In [1]: import numpy as np

In [2]: np.set_printoptions(precision=4, suppress=True, linewidth=200)

In [3]: def rd(a):
   ...:     return np.round(a, 4) + 0
   ...: 

In [4]: arr = np.array([[251, 141, -58, 70, 73, -144, -113, 64],
   ...:     [141, 162, -69, 21, 62, -73, -54, -5],
   ...:     [-58, -69, 45, 2, -54, 28, 2, 43],
   ...:     [70, 21, 2, 42, 0, -30, -33, 33],
   ...:     [73, 62, -54, 0, 77, -34, 8, -67],
   ...:     [-144, -73, 28, -30, -34, 98, 83, -67],
   ...:     [-113, -54, 2, -33, 8, 83, 93, -107],
   ...:     [64, -5, 43, 33, -67, -67, -107, 171]])

In [5]: # equal to its transpose

In [6]: w, evecs = np.linalg.eigh(arr)

In [7]: x = np.array([5, 4, 3, 0, 5, 0, 2, 3])

In [8]: print(rd(np.linalg.eigvalsh(arr[1:, 1:])))
[  0.       0.       0.      30.6966  44.7109 275.8506 336.7419]

In [9]: print(rd(evecs * np.abs(w) @ evecs.T))
[[ 251.  141.  -58.   70.   73. -144. -113.   64.]
 [ 141.  162.  -69.   21.   62.  -73.  -54.   -5.]
 [ -58.  -69.   45.    2.  -54.   28.    2.   43.]
 [  70.   21.    2.   42.    0.  -30.  -33.   33.]
 [  73.   62.  -54.    0.   77.  -34.    8.  -67.]
 [-144.  -73.   28.  -30.  -34.   98.   83.  -67.]
 [-113.  -54.    2.  -33.    8.   83.   93. -107.]
 [  64.   -5.   43.   33.  -67.  -67. -107.  171.]]

In [10]: F = np.load("run8.npy")

In [11]: print(F)
[[1.     0.7    0.49   0.343  0.2401 0.1681 0.1176 0.0824 0.0576 0.0404 0.0282 0.0198 0.0138]
 [0.7    1.     0.7    0.49   0.343  0.2401 0.1681 0.1176 0.0824 0.0576 0.0404 0.0282 0.0198]
 [0.49   0.7    1.     0.7    0.49   0.343  0.2401 0.1681 0.1176 0.0824 0.0576 0.0404 0.0282]
 [0.343  0.49   0.7    1.     0.7    0.49   0.343  0.2401 0.1681 0.1176 0.0824 0.0576 0.0404]
 [0.2401 0.343  0.49   0.7    1.     0.7    0.49   0.343  0.2401 0.1681 0.1176 0.0824 0.0576]
 [0.1681 0.2401 0.343  0.49   0.7    1.     0.7    0.49   0.343  0.2401 0.1681 0.1176 0.0824]
 [0.1176 0.1681 0.2401 0.343  0.49   0.7    1.     0.7    0.49   0.343  0.2401 0.1681 0.1176]
 [0.0824 0.1176 0.1681 0.2401 0.343  0.49   0.7    1.     0.7    0.49   0.343  0.2401 0.1681]
 [0.0576 0.0824 0.1176 0.1681 0.2401 0.343  0.49   0.7    1.     0.7    0.49   0.343  0.2401]
 [0.0404 0.0576 0.0824 0.1176 0.1681 0.2401 0.343  0.49   0.7    1.     0.7    0.49   0.343 ]
 [0.0282 0.0404 0.0576 0.0824 0.1176 0.1681 0.2401 0.343  0.49   0.7    1.     0.7    0.49  ]
 [0.0198 0.0282 0.0404 0.0576 0.0824 0.1176 0.1681 0.2401 0.343  0.49   0.7    1.     0.7   ]
 [0.0138 0.0198 0.0282 0.0404 0.0576 0.0824 0.1176 0.1681 0.2401 0.343  0.49   0.7    1.    ]]

In [12]: # symmetric, so the eigenvalues are real

In [13]: C2 = F.T @ F

In [14]: print(np.linalg.matrix_rank(C2))
13

In [15]: print(rd(np.diag(C2)))
[1.9606 2.4504 2.6901 2.807  2.863  2.8879 2.895  2.8879 2.863  2.807  2.6901 2.4504 1.9606]

In [16]: print(np.allclose(C2, C2.T))
True

In [17]: print(np.allclose(F, F.T))
True

In [18]: print(np.trace(F))
13.0

In [19]: u = np.array([3, 2, 1, -3, 0, 2, -1, -1, 0, -3, -2, 3, 3])

In [20]: A2 = F + np.outer(u, np.eye(13)[2])

In [21]: print(np.linalg.matrix_rank(A2 - F))
1

In [22]: U, s, VT = np.linalg.svd(F, full_matrices=False)

In [23]: print(rd(s / s[0]))
[1.     0.6152 0.3578 0.2206 0.1475 0.1061 0.0812 0.0654 0.055  0.0481 0.0434 0.0405 0.0388]

In [24]: print(np.allclose(U * s @ VT, F))
True

In [25]: print(rd(np.sqrt((s ** 2).sum())), rd(np.linalg.norm(F)))
5.8492 5.8492

In [26]: print(np.abs(U[:, 0]).round(6).argmax())
6

In [27]: print(rd(np.cumsum(s ** 2) / np.sum(s ** 2)))
[0.6213 0.8565 0.9361 0.9663 0.9798 0.9868 0.9909 0.9936 0.9954 0.9969 0.998  0.9991 1.    ]

In [28]: print(U.shape, s.shape, VT.shape)
(13, 13) (13,) (13, 13)

In [29]: print(rd(np.abs(VT[0])))
[0.1732 0.2201 0.2605 0.2932 0.3173 0.332  0.337  0.332  0.3173 0.2932 0.2605 0.2201 0.1732]

In [30]: u, r1 = F[2], F[4]

In [31]: print(rd(u @ r1))
2.297

In [32]: p = (u @ r1) / (u @ u) * u

In [33]: print(rd(np.linalg.norm(u + r1) ** 2 + np.linalg.norm(u - r1) ** 2))
11.1062

In [34]: print(np.linalg.matrix_rank(np.outer(u, r1)))
1

In [35]: feats = np.load("mat.npy")

In [36]: print(feats)
[[3.1 0.  2.  2.  0.  1.  2.  1.  3.  1.  3.  0.  1. ]
 [1.  2.1 0.  0.  3.  1.  2.  1.  1.  3.  3.  2.  2. ]
 [1.  1.  0.1 2.  3.  1.  0.  0.  2.  0.  3.  1.  3. ]
 [0.  3.  2.  3.1 3.  3.  0.  0.  0.  0.  3.  2.  1. ]
 [2.  3.  3.  0.  3.1 1.  3.  2.  3.  3.  1.  3.  2. ]
 [3.  2.  0.  1.  1.  3.1 2.  1.  1.  1.  0.  0.  1. ]
 [2.  2.  3.  1.  1.  2.  0.1 2.  2.  0.  1.  1.  0. ]
 [3.  1.  1.  2.  2.  1.  1.  2.1 0.  3.  0.  2.  2. ]
 [2.  0.  3.  2.  0.  0.  1.  0.  0.1 0.  0.  3.  1. ]
 [1.  0.  1.  3.  3.  3.  1.  1.  0.  3.1 3.  3.  1. ]
 [2.  1.  3.  1.  3.  0.  2.  2.  3.  1.  0.1 2.  3. ]
 [2.  0.  2.  2.  1.  0.  3.  1.  2.  0.  2.  2.1 0. ]
 [3.  0.  2.  2.  0.  1.  2.  1.  3.  1.  3.  0.  1.1]]

In [37]: x = np.array([1, -3, 4, -2, -3, 2, 0, -1, -3, 1, -1, 2, -1])

In [38]: target = feats @ x

In [39]: print(rd(target))
[ -3.9 -14.3 -22.6 -10.2  -7.3  -5.8   0.   -1.1  14.7   0.1  -9.1  -1.8  -4.1]

In [40]: print(rd(np.linalg.solve(feats, target)))
[ 1. -3.  4. -2. -3.  2.  0. -1. -3.  1. -1.  2. -1.]

In [41]: print(rd(np.linalg.solve(feats, target + feats[:, 12])))
[ 1. -3.  4. -2. -3.  2.  0. -1. -3.  1. -1.  2.  0.]

In [42]: print(rd(np.linalg.solve(feats, feats[:, 1])))
[0. 1. 0. 0. 0. 0. 0. 0. 0. 0. 0. 0. 0.]

In [43]: print(rd(np.linalg.solve(feats, 4 * target)))
[  4. -12.  16.  -8. -12.   8.   0.  -4. -12.   4.  -4.   8.  -4.]

In [44]: print(rd(np.linalg.solve(feats.T, feats[8])))
[0. 0. 0. 0. 0. 0. 0. 0. 1. 0. 0. 0. 0.]

In [45]: K = np.loadtxt("m.csv", delimiter=",")

In [46]: print(rd(K))
[[-0.1275  0.0466 -0.155   0.5148 -0.012   0.3471  0.2107  0.4881 -0.4758  0.1244 -0.2179]
 [-0.0956 -0.2671  0.5023 -0.0846  0.1748  0.5208  0.1273 -0.1714 -0.0603  0.4152  0.3696]
 [ 0.1593 -0.0874 -0.2129 -0.1268  0.0549  0.5584 -0.4212  0.3866  0.501  -0.0944 -0.0624]
 [-0.3824  0.0228 -0.5421 -0.027   0.2296  0.0131 -0.1619 -0.0459 -0.1924 -0.115   0.6536]
 [-0.7966  0.1254  0.1702  0.0983 -0.2905 -0.1068 -0.0415  0.1367  0.4041  0.1616 -0.0742]
 [ 0.1912 -0.2452 -0.2607  0.2049 -0.7876  0.1478  0.1676 -0.217   0.1063  0.0406  0.2511]
 [ 0.     -0.1169 -0.0374 -0.3582 -0.2962 -0.1514 -0.559   0.1366 -0.4254  0.4719 -0.1057]
 [-0.1275  0.5141 -0.2835 -0.3418 -0.0598  0.4202  0.1641 -0.4366 -0.0818  0.1175 -0.3226]
 [ 0.2549  0.6862  0.2415 -0.1145 -0.2092 -0.0289  0.073   0.3748  0.0035  0.043   0.4478]
 [-0.223  -0.1426  0.2928 -0.3366 -0.2696  0.2096 -0.0027  0.0964 -0.3307 -0.7037 -0.0211]
 [ 0.0319  0.2709  0.2483  0.5365 -0.032   0.1368 -0.601  -0.3949 -0.1018 -0.1695  0.0095]]

In [47]: # columns are unit length and at right angles

In [48]: x = np.array([2, 1, 1, -2, -1, 1, 0, -3, 1, 0, -1])

In [49]: print(rd(np.abs(np.linalg.eigvals(K))))
[1. 1. 1. 1. 1. 1. 1. 1. 1. 1. 1.]

In [50]: print(rd(np.sort(np.abs(np.degrees(np.angle(np.linalg.eigvals(K)))))))
[  0.      42.6314  42.6314 102.1008 102.1008 115.3167 115.3167 146.2503 146.2503 177.1264 177.1264]

In [51]: print(11 - np.linalg.matrix_rank(K - np.eye(11), tol=1e-8))
1

In [52]: X = np.load("w.npy")

In [53]: print(X)
[[  0.8979   4.9943 -11.6733  -0.3139  -6.6949]
 [ -2.2731  -0.6104  -0.7049   0.3729  -0.8025]
 [  2.102   -8.4855  -1.7899  -1.3987   3.5959]
 [  8.1839  -3.847   -3.4836  -7.8155   4.189 ]
 [ -2.2663  -7.5035  -5.6002  -4.3357   0.9511]
 [  0.1775   4.0013 -10.5752  -0.8998  -5.9278]
 [  4.9028  -6.4827  -6.2103  -6.1595   2.7757]
 [  1.5103  -0.8913   1.8185  -2.7822   2.1861]
 [  0.4815  -6.8239  -1.9063  -5.5273   3.3089]
 [ -1.0705   0.7968   3.6989   8.3068  -0.8692]
 [ -1.2041  -6.2321   4.51    -0.055    4.1179]
 [ -1.7262  -1.4099   6.3776  -1.7976   3.1989]
 [ -0.0034   5.4271  -4.8083  -3.8307  -3.4161]
 [ -4.9323   0.4986  -2.7698   2.8782  -3.4924]
 [ -0.1983  -3.0031  -8.9166   2.86    -3.2918]
 [ -4.277   -0.177    8.2979   7.507    0.7093]
 [ -2.28     0.4097   9.1034   2.5222   2.5075]
 [ -6.1194   8.0833  11.6258   7.5835  -1.8236]
 [ -4.5234  -3.0041  -3.0402  -0.5143  -1.2981]
 [  3.7349  -2.6985  -3.2109  -8.514    2.6957]
 [ -4.8027   6.1058  10.1976  11.1754  -2.0264]
 [ -3.0014   0.2092   2.0998  -3.4811   0.6796]
 [ -0.6194   0.7026   8.3617  -3.0083   3.7877]
 [  2.9137   2.1241  -0.4097   1.9966  -0.6129]
 [ -6.8741   1.9916  -0.2692   0.4458  -3.1077]
 [ -4.8148   5.3882   2.1335   0.3891  -2.7999]
 [  1.3204   2.438   -6.1893  -3.821   -2.3926]
 [  3.5995  -8.9919 -13.7907  -7.7246   0.4843]
 [  3.7143   1.6068 -11.2762  -1.2902  -4.1211]
 [ -4.301    0.1898  14.0201   5.5922   3.422 ]
 [  0.0965   6.35     4.9004   2.903   -1.1305]
 [  2.2091   1.515  -13.0719  -2.1001  -5.0841]
 [  5.8984  -3.8933 -13.8791  -8.7069  -0.6981]
 [  3.4833   2.5243  -5.4993  -6.0058  -0.9844]
 [ -0.0956  -0.1193  -3.994   -6.8448  -0.2012]
 [  5.053   -0.5005  -7.0156  -1.3992  -1.0192]
 [  0.1673  -0.7021  -8.2096  -6.1734  -1.8432]
 [  3.6187   6.1921   1.8068  -1.187   -0.4073]
 [ -2.9142  -6.1757  -2.9026  -1.8014   0.7692]
 [ -6.6198   7.4135   4.5205   4.3839  -3.9946]
 [  2.0004 -11.7117  -9.1025  -4.4027   2.4399]
 [  1.6014  -9.7271  -8.9063  -6.4093   1.971 ]
 [  8.2676  -3.4011  -7.5857  -8.232    2.3683]
 [  4.4873   0.6883  -8.4177  -1.0639  -2.2752]
 [  4.3361   1.1997  -8.2447  -3.9073  -1.8791]]

In [54]: C = X[[27, 24]].astype(float)

In [55]: for _ in range(3):
    ...:     labels = np.linalg.norm(X[:, None] - C, axis=-1).argmin(axis=1)
    ...:     C = np.array([X[labels == j].mean(axis=0) for j in range(2)])
    ...: 

In [56]: print(labels)
[0 1 0 0 0 0 0 1 0 1 1 1 0 1 0 1 1 1 1 0 1 1 1 1 1 1 0 0 0 1 1 0 0 0 0 0 0 1 0 1 0 0 0 0 0]

In [57]: print(rd(C[1] - C[0]))
[-5.0106  4.0934 11.7643  6.3943  0.4834]

In [58]: print(np.abs(C[1] - C[0]).argmax())
2

In [59]: print(np.bincount(labels))
[25 20]

In [60]: print(rd(C))
[[ 2.4456 -2.3869 -7.4504 -4.2327 -0.5712]
 [-2.565   1.7065  4.3139  2.1616 -0.0878]]
